% ipython --no-banner

In [1]: import numpy as np

In [2]: import numpy.linalg as la

In [3]: np.set_printoptions(suppress=True, linewidth=160)

In [4]: K = np.loadtxt("m.csv", delimiter=",")

In [5]: print(K)
[[ 0.6 -0.2  0.  -0.1  0.8]
 [ 0.6 -0.2  0.2  0.2  0.7]
 [-0.5  0.2  0.4  0.7 -0.9]
 [ 0.8 -0.4  0.6  0.9  0.8]
 [-0.2  0.1  0.1  0.3 -0.5]
 [ 1.  -0.9  1.   1.   1. ]
 [ 1.  -1.   1.   1.   1. ]
 [-0.5  0.2  0.3  0.6 -0.9]
 [-0.2  0.1 -0.7 -1.   0.6]
 [ 0.3 -0.1  0.  -0.1  0.5]
 [-1.   0.9 -1.  -1.  -1. ]
 [ 1.  -0.7  0.5  0.7  1. ]
 [ 0.6 -0.2  0.2  0.2  0.7]
 [-1.   0.6 -0.6 -0.9 -1. ]
 [ 0.1  0.   0.3  0.6 -0.2]
 [ 0.8 -0.4  0.6  0.9  0.8]
 [ 1.  -0.9  0.9  1.   1. ]
 [-0.8  0.3 -0.7 -0.9 -0.7]
 [ 1.  -0.9  1.   1.   1. ]
 [ 0.1  0.  -0.1 -0.1  0.3]]

In [6]: # row 12 repeats row 1

In [7]: hat = K @ la.solve(K.T @ K, K.T)

In [8]: np.round(la.eigvalsh(hat), 1) + 0
Out[8]: array([0., 0., 0., 0., 0., 0., 0., 0., 0., 0., 0., 0., 0., 0., 0., 1., 1., 1., 1., 1.])

In [9]: print(np.round(np.diag(hat), 1))
[0.2 0.1 0.4 0.2 0.1 0.2 0.3 0.3 0.8 0.1 0.2 0.4 0.1 0.3 0.1 0.2 0.2 0.4 0.2 0.1]

In [10]: x = np.array([-2, 1, 3, 2, 5])

In [11]: target = K @ x

In [12]: np.round(la.solve(K.T @ K, K.T @ target), 1)
Out[12]: array([-2.,  1.,  3.,  2.,  5.])

In [13]: rng = np.random.default_rng(71155)

In [14]: target = target + 0.1 * rng.normal(size=20)

In [15]: print(target.round(1))
[ 2.4  3.  -0.9  5.4 -1.2  7.1  7.  -1.1 -0.7  1.7 -7.   5.3  3.2 -6.1  0.8  5.5  6.8 -5.4  7.   0.9]

In [16]: c, *_ = la.lstsq(K, target)

In [17]: c.round(1)
Out[17]: array([-1.6,  0.7,  2.7,  2. ,  4.7])

In [18]: np.round(K.T @ (target - K @ c), 1) + 0
Out[18]: array([0., 0., 0., 0., 0.])

In [19]: W0 = np.load("w.npy")

In [20]: W0
Out[20]: 
array([[ 16., -24.,  -8.,  21.],
       [  3.,  -1.,   2.,   1.],
       [-24.,  30.,   6., -27.],
       [-18.,  28.,  10., -25.]])

In [21]: # null space of dimension 1

In [22]: w1 = np.array([[0, -2], [2, 2], [1, 2], [2, 1]])

In [23]: c = np.array([1, 3])

In [24]: act = np.maximum(W0 @ w1 + c, 0)

In [25]: la.matrix_rank(act)
Out[25]: np.int64(2)

In [26]: W2 = np.array([[1, 4, 4], [2, 4, 1]])

In [27]: w1 @ W2
Out[27]: 
array([[-4, -8, -2],
       [ 6, 16, 10],
       [ 5, 12,  6],
       [ 4, 12,  9]])

In [28]: f = np.array([1, -1, 2, -2, 1, -1, 0])

In [29]: v = np.array([3, 1, 5, 3, 4, 3, 2, 2, 4, 0])

In [30]: M = f[:, None] + v[None, :]

In [31]: M
Out[31]: 
array([[ 4,  2,  6,  4,  5,  4,  3,  3,  5,  1],
       [ 2,  0,  4,  2,  3,  2,  1,  1,  3, -1],
       [ 5,  3,  7,  5,  6,  5,  4,  4,  6,  2],
       [ 1, -1,  3,  1,  2,  1,  0,  0,  2, -2],
       [ 4,  2,  6,  4,  5,  4,  3,  3,  5,  1],
       [ 2,  0,  4,  2,  3,  2,  1,  1,  3, -1],
       [ 3,  1,  5,  3,  4,  3,  2,  2,  4,  0]])

In [32]: Xc = K - K.mean(axis=0)

In [33]: evecs = la.svd(Xc)[2][:2]

In [34]: out = Xc - Xc @ evecs.T @ evecs

In [35]: np.round((Xc @ evecs.T).std(axis=0), 1)
Out[35]: array([1.3, 0.6])

In [36]: print(round(float(la.norm(out) / la.norm(Xc)), 1))
0.1

In [37]: la.norm(out, axis=1).round(6).argmax()
Out[37]: np.int64(17)

In [38]: np.round(out.std(axis=0), 1) + 0
Out[38]: array([0.1, 0.1, 0.1, 0.1, 0. ])

In [39]: feats = np.loadtxt("mat.csv", delimiter=",")

In [40]: feats
Out[40]: 
array([[-1., -1.,  0., -2.,  3.,  0.,  0.,  2.,  0.,  0.,  0.,  2.,  0.],
       [-1., -2.,  0., -2.,  0.,  0.,  0.,  0.,  0.,  0.,  0.,  2., -2.],
       [ 0.,  0., -3.,  0.,  0., -3.,  2.,  0.,  3., -2.,  0.,  0.,  0.],
       [-1., -3.,  0., -1., -1.,  0.,  0., -2.,  0.,  0.,  0.,  3., -2.],
       [-1., -1.,  0., -3., -2.,  0.,  0.,  3.,  0.,  0.,  0., -2., -3.],
       [ 0.,  0., -1.,  0.,  0.,  1., -1.,  0., -2.,  2., -2.,  0.,  0.],
       [ 0.,  0., -3.,  0.,  0., -2., -1.,  0.,  2.,  0.,  2.,  0.,  0.],
       [ 1.,  3.,  0.,  3.,  1.,  0.,  0., -2.,  0.,  0.,  0., -3., -3.],
       [ 0.,  0., -2.,  0.,  0.,  1.,  1.,  0., -1., -3., -3.,  0.,  0.],
       [ 0.,  0., -1.,  0.,  0.,  1.,  0.,  0., -1.,  1., -3.,  0.,  0.],
       [ 0.,  0.,  3.,  0.,  0.,  3., -1.,  0.,  2., -3., -1.,  0.,  0.],
       [-2.,  1.,  0., -3.,  0.,  0.,  0., -3.,  0.,  0.,  0., -3.,  2.],
       [ 2.,  0.,  0., -3., -3.,  0.,  0., -1.,  0.,  0.,  0., -3.,  1.]])

In [41]: # 2 blocks once reordered

In [42]: blk = np.stack([feats, 2 * feats, feats[::-1]])

In [43]: np.einsum("bij,cij->bc", blk, blk)
Out[43]: 
array([[ 360.,  720.,  -28.],
       [ 720., 1440.,  -56.],
       [ -28.,  -56.,  360.]])

In [44]: print((blk @ feats.T).shape)
(3, 13, 13)

In [45]: blk.shape
Out[45]: (3, 13, 13)

In [46]: np.round(la.norm(blk, axis=(1, 2)), 1)
Out[46]: array([19. , 37.9, 19. ])

In [47]: x = np.array([0, 1, -5, -5, -2, -4, -3, 1, 1, -1, -2, 2, 5])

In [48]: target = feats @ x

In [49]: c, lr = np.zeros(13), 1 / la.norm(feats, 2) ** 2

In [50]: for i in range(40):
    ...:     c -= lr * feats.T @ (feats @ c - target)
    ...:     if i % 10 == 0: print(i, round(la.norm(feats @ c - target), 1))
    ...: 
0 24.8
10 3.4
20 1.6
30 1.0

In [51]: c.round(1)
Out[51]: array([ 0.1, -1.4, -6. , -4.2, -1.1, -1.7, -1.2,  1. ,  1.6, -0.2, -0.9,  0.5,  5.3])

In [52]: f, v = feats[10], feats[9]

In [53]: f @ v
Out[53]: np.float64(-2.0)

In [54]: f @ f
Out[54]: np.float64(33.0)

In [55]: pr = (f @ v) / (f @ f) * f

In [56]: la.matrix_rank(np.outer(f, v))
Out[56]: np.int64(1)

In [57]: out = la.inv(feats)

In [58]: np.round(la.det(feats) * la.det(out), 1)
Out[58]: np.float64(1.0)

In [59]: round(la.cond(feats), 1)
Out[59]: np.float64(79.3)

In [60]: np.round(la.slogdet(feats)[0], 1)
Out[60]: np.float64(-1.0)

In [61]: A = np.load("dump.npy")

In [62]: A
Out[62]: 
array([[8, 0, 0, 0],
       [0, 0, 0, 0],
       [0, 0, 2, 0],
       [0, 0, 0, 7]])

In [63]: # equal to its transpose

In [64]: round(float(la.det(A)), 1)
Out[64]: 0.0

In [65]: np.flatnonzero(la.matrix_power((A != 0) + (A.T != 0) + np.eye(4), 4)[1])
Out[65]: array([1])

In [66]: print((A != 0).astype(int))
[[1 0 0 0]
 [0 0 0 0]
 [0 0 1 0]
 [0 0 0 1]]

In [67]: print(np.round(np.sort(la.eigvals(A).real), 1))
[0. 2. 7. 8.]

In [68]: evals, evecs = la.eigh(A)

In [69]: x = np.array([1, -3, -1, 3])

In [70]: print(round(float(x @ A @ x / (x @ x)), 1), evals[0], evals[-1])
3.6 0.0 8.0

In [71]: evecs * np.maximum(evals, 0) @ evecs.T
Out[71]: 
array([[8., 0., 0., 0.],
       [0., 0., 0., 0.],
       [0., 0., 2., 0.],
       [0., 0., 0., 7.]])

In [72]: (np.sign(evecs[:, -1].round(6)) == np.sign(evecs[0, -1].round(6))).astype(int)
Out[72]: array([1, 0, 0, 0])

In [73]: evecs * np.abs(evals) @ evecs.T
Out[73]: 
array([[8., 0., 0., 0.],
       [0., 0., 0., 0.],
       [0., 0., 2., 0.],
       [0., 0., 0., 7.]])

In [74]: x @ A @ x
Out[74]: np.int64(73)
